In [1]: import numpy as np

In [2]: np.set_printoptions(suppress=True, linewidth=140)

In [3]: arr = np.loadtxt("w.csv", delimiter=",")

In [4]: arr
Out[4]: 
array([[-0.585, -0.273, -0.641],
       [ 0.701,  0.264,  0.585],
       [ 0.1  ,  0.273,  0.726],
       [-0.982, -0.949, -1.   ],
       [-0.207, -0.345, -0.821],
       [-0.478, -0.405, -0.864],
       [ 0.843,  0.446,  0.856],
       [ 0.388, -0.658, -0.992],
       [ 0.273,  0.1  ,  0.254],
       [ 0.974,  0.851,  0.999],
       [ 0.905,  0.207,  0.282],
       [ 0.604,  0.675,  0.989]])

In [5]: rng = np.random.default_rng(317)

In [6]: labels = rng.permutation(3)

In [7]: Y = arr[:, labels] * rng.choice([-1, 1], 3)

In [8]: Y
Out[8]: 
array([[ 0.585, -0.273, -0.641],
       [-0.701,  0.264,  0.585],
       [-0.1  ,  0.273,  0.726],
       [ 0.982, -0.949, -1.   ],
       [ 0.207, -0.345, -0.821],
       [ 0.478, -0.405, -0.864],
       [-0.843,  0.446,  0.856],
       [-0.388, -0.658, -0.992],
       [-0.273,  0.1  ,  0.254],
       [-0.974,  0.851,  0.999],
       [-0.905,  0.207,  0.282],
       [-0.604,  0.675,  0.989]])

In [9]: U, _, vt = np.linalg.svd(arr.T @ Y)

In [10]: np.round(np.linalg.lstsq(arr, Y)[0], 3) + 0
Out[10]: 
array([[-1.,  0.,  0.],
       [ 0.,  1.,  0.],
       [ 0.,  0.,  1.]])

In [11]: print(np.round(U @ vt, 3) + 0)
[[-1.  0.  0.]
 [ 0.  1.  0.]
 [ 0.  0.  1.]]

In [12]: labels = arr[:, 0] > np.median(arr[:, 0])

In [13]: u = arr[labels].mean(axis=0) - arr[~labels].mean(axis=0)

In [14]: print(labels.astype(int))
[0 1 0 0 0 0 1 1 0 1 1 1]

In [15]: ((arr - arr.mean(axis=0)) @ u > 0).astype(int)
Out[15]: array([0, 1, 1, 0, 0, 0, 1, 0, 1, 1, 1, 1])

In [16]: print((((arr - arr.mean(axis=0)) @ u > 0) == labels).mean())
0.75

In [17]: Y = arr / np.linalg.norm(arr, axis=1, keepdims=True)

In [18]: C2 = Y @ Y.T

In [19]: np.round(np.linalg.norm(Y, axis=1), 3)
Out[19]: array([1., 1., 1., 1., 1., 1., 1., 1., 1., 1., 1., 1.])

In [20]: (C2 - 2 * np.eye(12)).round(6).argmax(axis=1)
Out[20]: array([ 5,  8, 11,  0,  5,  0,  8,  4,  1,  6,  1,  9])

In [21]: round(np.degrees(np.arccos(np.clip(C2[4, 1], -1, 1))), 3)
Out[21]: np.float64(145.539)

In [22]: d = np.linalg.norm(arr[:, None] - arr[None], axis=-1)

In [23]: (d + 1e9 * np.eye(12)).round(6).argmin(axis=1)
Out[23]: array([ 5,  6,  8,  5,  5,  0,  1,  4,  2, 11,  1,  6])

In [24]: d[:5, :5].round(3)
Out[24]: 
array([[0.   , 1.856, 1.624, 0.862, 0.425],
       [1.856, 0.   , 0.617, 2.611, 1.781],
       [1.624, 0.617, 0.   , 2.376, 1.694],
       [0.862, 2.611, 2.376, 0.   , 0.999],
       [0.425, 1.781, 1.694, 0.999, 0.   ]])

In [25]: np.unravel_index(d.round(6).argmax(), d.shape)
Out[25]: (np.int64(3), np.int64(9))

In [26]: np.round(np.linalg.norm(arr - arr.mean(axis=0), axis=1), 3)
Out[26]: array([1.081, 0.78 , 0.749, 1.849, 1.015, 1.205, 1.125, 1.238, 0.246, 1.489, 0.762, 1.227])

In [27]: np.round(np.linalg.norm(arr, axis=1), 3)
Out[27]: array([0.91 , 0.95 , 0.782, 1.693, 0.914, 1.067, 1.282, 1.252, 0.386, 1.634, 0.97 , 1.341])

In [28]: d.mean(axis=1).argmax()
Out[28]: np.int64(3)

In [29]: d[8].round(6).argsort(kind="stable")[:4]
Out[29]: array([ 8,  2,  1, 10])

In [30]: d[8].round(3)
Out[30]: array([1.295, 0.565, 0.532, 2.061, 1.259, 1.438, 0.898, 1.463, 0.   , 1.269, 0.642, 0.99 ])

In [31]: np.flatnonzero(d[8] < d.mean() / 2)
Out[31]: array([ 1,  2,  8, 10])

In [32]: Xs = arr - arr.mean(axis=0)

In [33]: V = np.linalg.svd(Xs)[2][:1]

In [34]: Y = Xs - Xs @ V.T @ V

In [35]: print(np.round(np.cov(Xs @ V.T, rowvar=False), 3))
1.262

In [36]: round(float(np.linalg.norm(Y) / np.linalg.norm(Xs)), 3)
Out[36]: 0.314

In [37]: np.round(np.diag(V.T @ V), 3)
Out[37]: array([0.262, 0.221, 0.517])

In [38]: mat = np.arange(9).reshape(3, 3) + 3

In [39]: mat
Out[39]: 
array([[ 3,  4,  5],
       [ 6,  7,  8],
       [ 9, 10, 11]])

In [40]: U, s, vt = np.linalg.svd(mat)

In [41]: np.argmax(s[:-1] / (s[1:] + 1e-6)) + 1
Out[41]: np.int64(2)

In [42]: Y = U[:, :2] @ np.diag(s[:2]) @ vt[:2]

In [43]: round(np.linalg.norm(mat - Y, 2), 3), round(s[2], 3)
Out[43]: (np.float64(0.0), np.float64(0.0))

In [44]: round(np.abs(mat - Y).max(), 3)
Out[44]: np.float64(0.0)

In [45]: np.linalg.matrix_rank(Y)
Out[45]: np.int64(2)

In [46]: print(np.linalg.matrix_rank(mat, rtol=0.05))
1

In [47]: Y.round(3)
Out[47]: 
array([[ 3.,  4.,  5.],
       [ 6.,  7.,  8.],
       [ 9., 10., 11.]])
